In [1]: import numpy as np

In [2]: np.set_printoptions(suppress=True, linewidth=200)

In [3]: feats = np.loadtxt("run14.csv", delimiter=",")

In [4]: feats
Out[4]: 
array([[ 1.5, -0.1, -2.2],
       [ 0.8, -0.5,  1.4],
       [-1. ,  2.1, -3.3],
       [ 1.6, -0.9,  0.4],
       [-2.6,  1.8, -2.1],
       [ 0.4,  2. , -4.3],
       [-3. ,  1. ,  0.9],
       [-0.4,  0.3,  0.1],
       [-2.3,  0.9,  0.4],
       [-1.3, -1. ,  3.2],
       [-0.7,  0.7, -1.3],
       [ 0.2,  2.1, -4.8],
       [ 0.1,  1.1,  0.1],
       [ 2.7, -2.2,  0.9],
       [ 0.2,  1.9, -4.4],
       [-0.8,  1.9, -3.6],
       [-0.8,  0.9, -1. ],
       [-0.9,  0.9, -0.9],
       [-2.6,  2.4, -1.3],
       [-0.3,  1.5, -4.2],
       [ 2.4, -2.1,  1.3],
       [-0.6,  0.4,  1.1],
       [ 4. , -1.7,  0.7],
       [ 1.2, -0.8, -0.6],
       [ 3.4, -1.3,  0.7]])

In [5]: M2 = np.array([[-5, -5], [-3, -5], [-5, 0]])

In [6]: np.linalg.matrix_rank(feats @ M2)
Out[6]: np.int64(2)

In [7]: np.vstack([feats, M2.T]).shape
Out[7]: (27, 3)

In [8]: x0 = np.array([4, 7, 1])

In [9]: target = feats @ x0

In [10]: np.round(np.linalg.solve(feats.T @ feats, feats.T @ target), 1)
Out[10]: array([4., 7., 1.])

In [11]: np.round(np.linalg.lstsq(feats, target)[0], 1)
Out[11]: array([4., 7., 1.])

In [12]: np.round(np.linalg.pinv(feats) @ feats, 1) + 0
Out[12]: 
array([[1., 0., 0.],
       [0., 1., 0.],
       [0., 0., 1.]])

In [13]: rng = np.random.default_rng(5950)

In [14]: target = target + 0.1 * rng.normal(size=25)

In [15]: target.round(1)
Out[15]: array([ 3.1,  1.1,  7.5,  0.5,  0.1, 11.4, -4. ,  0.5, -2.4, -9. ,  0.6, 10.8,  8.1, -3.7,  9.8,  6.5,  2. ,  1.9,  5.1,  5. , -3.7,  1.6,  4.7, -1.4,  5.3])

In [16]: c, *_ = np.linalg.lstsq(feats, target)

In [17]: c.round()
Out[17]: array([4., 7., 1.])

In [18]: c.round(1)
Out[18]: array([4., 7., 1.])

In [19]: np.round(np.linalg.norm(target - feats @ c), 1)
Out[19]: np.float64(0.4)

In [20]: K = np.load("test3.npy")

In [21]: K
Out[21]: 
array([[1, 0, 0, 0, 0],
       [0, 1, 0, 0, 0],
       [1, 3, 1, 0, 0],
       [1, 0, 0, 1, 0],
       [2, 1, 0, 1, 1]])

In [22]: w, evecs = np.linalg.eig(K)

In [23]: np.prod(w)
Out[23]: np.float64(1.0)

In [24]: K @ evecs[:, 0] - w[0] * evecs[:, 0]
Out[24]: array([0., 0., 0., 0., 0.])

In [25]: hat = np.triu(np.array([[-2, -2, 2, 0, -1],
    ...:     [-1, 1, -2, 1, 2],
    ...:     [2, 0, -1, 0, 0],
    ...:     [-2, 2, 1, 0, 0],
    ...:     [1, -2, -2, -1, 1]]), 1) + np.eye(5)

In [26]: M2 = hat @ K @ np.linalg.inv(hat)

In [27]: np.round(np.poly(M2), 1)
Out[27]: array([  1.,  -5.,  10., -10.,   5.,  -1.])

In [28]: x0 = np.array([-5, -3, 5, -2, 2])

In [29]: K @ x0
Out[29]: array([ -5,  -3,  -9,  -7, -13])

In [30]: (K @ x0).argmax()
Out[30]: np.int64(1)

In [31]: K @ np.ones(5)
Out[31]: array([1., 1., 5., 2., 5.])

In [32]: K @ (2 * x0)
Out[32]: array([-10,  -6, -18, -14, -26])

In [33]: np.sign((K @ x0).round(6))
Out[33]: array([-1, -1, -1, -1, -1])

In [34]: M2 = K / np.sqrt((K ** 2).mean(axis=1, keepdims=True))

In [35]: K - K.mean(axis=1, keepdims=True)
Out[35]: 
array([[ 0.8, -0.2, -0.2, -0.2, -0.2],
       [-0.2,  0.8, -0.2, -0.2, -0.2],
       [ 0. ,  2. ,  0. , -1. , -1. ],
       [ 0.6, -0.4, -0.4,  0.6, -0.4],
       [ 1. ,  0. , -1. ,  0. ,  0. ]])

In [36]: np.round(np.linalg.norm(M2, axis=1), 1)
Out[36]: array([2.2, 2.2, 2.2, 2.2, 2.2])

In [37]: np.linalg.matrix_rank(K - K.mean(axis=1, keepdims=True))
Out[37]: np.int64(4)

In [38]: X = np.load("x.npy")

In [39]: X
Out[39]: 
array([[1, 2, 0, 0, 0, 0],
       [1, 1, 0, 0, 0, 0],
       [1, 0, 0, 0, 0, 0],
       [0, 0, 1, 2, 0, 0],
       [0, 0, 1, 1, 0, 0],
       [0, 0, 1, 0, 0, 0],
       [0, 0, 0, 0, 1, 2],
       [0, 0, 0, 0, 1, 1],
       [0, 0, 0, 0, 1, 0]])

In [40]: X.reshape(2, -1)
Out[40]: 
array([[1, 2, 0, 0, 0, 0, 1, 1, 0, 0, 0, 0, 1, 0, 0, 0, 0, 0, 0, 0, 1, 2, 0, 0, 0, 0, 1],
       [1, 0, 0, 0, 0, 1, 0, 0, 0, 0, 0, 0, 0, 1, 2, 0, 0, 0, 0, 1, 1, 0, 0, 0, 0, 1, 0]])

In [41]: X.ravel(order="F")
Out[41]: array([1, 1, 1, 0, 0, 0, 0, 0, 0, 2, 1, 0, 0, 0, 0, 0, 0, 0, 0, 0, 0, 1, 1, 1, 0, 0, 0, 0, 0, 0, 2, 1, 0, 0, 0, 0, 0, 0, 0, 0, 0, 0, 1, 1, 1, 0, 0, 0, 0, 0, 0, 2, 1, 0])

In [42]: t3 = X.reshape(9, 2, -1)

In [43]: t3[:, 0]
Out[43]: 
array([[1, 2, 0],
       [1, 1, 0],
       [1, 0, 0],
       [0, 0, 1],
       [0, 0, 1],
       [0, 0, 1],
       [0, 0, 0],
       [0, 0, 0],
       [0, 0, 0]])

In [44]: np.einsum("ihd,jhd->hij", t3, t3).shape
Out[44]: (2, 9, 9)

In [45]: t3.sum(axis=1)
Out[45]: 
array([[1, 2, 0],
       [1, 1, 0],
       [1, 0, 0],
       [2, 0, 1],
       [1, 0, 1],
       [0, 0, 1],
       [0, 1, 2],
       [0, 1, 1],
       [0, 1, 0]])
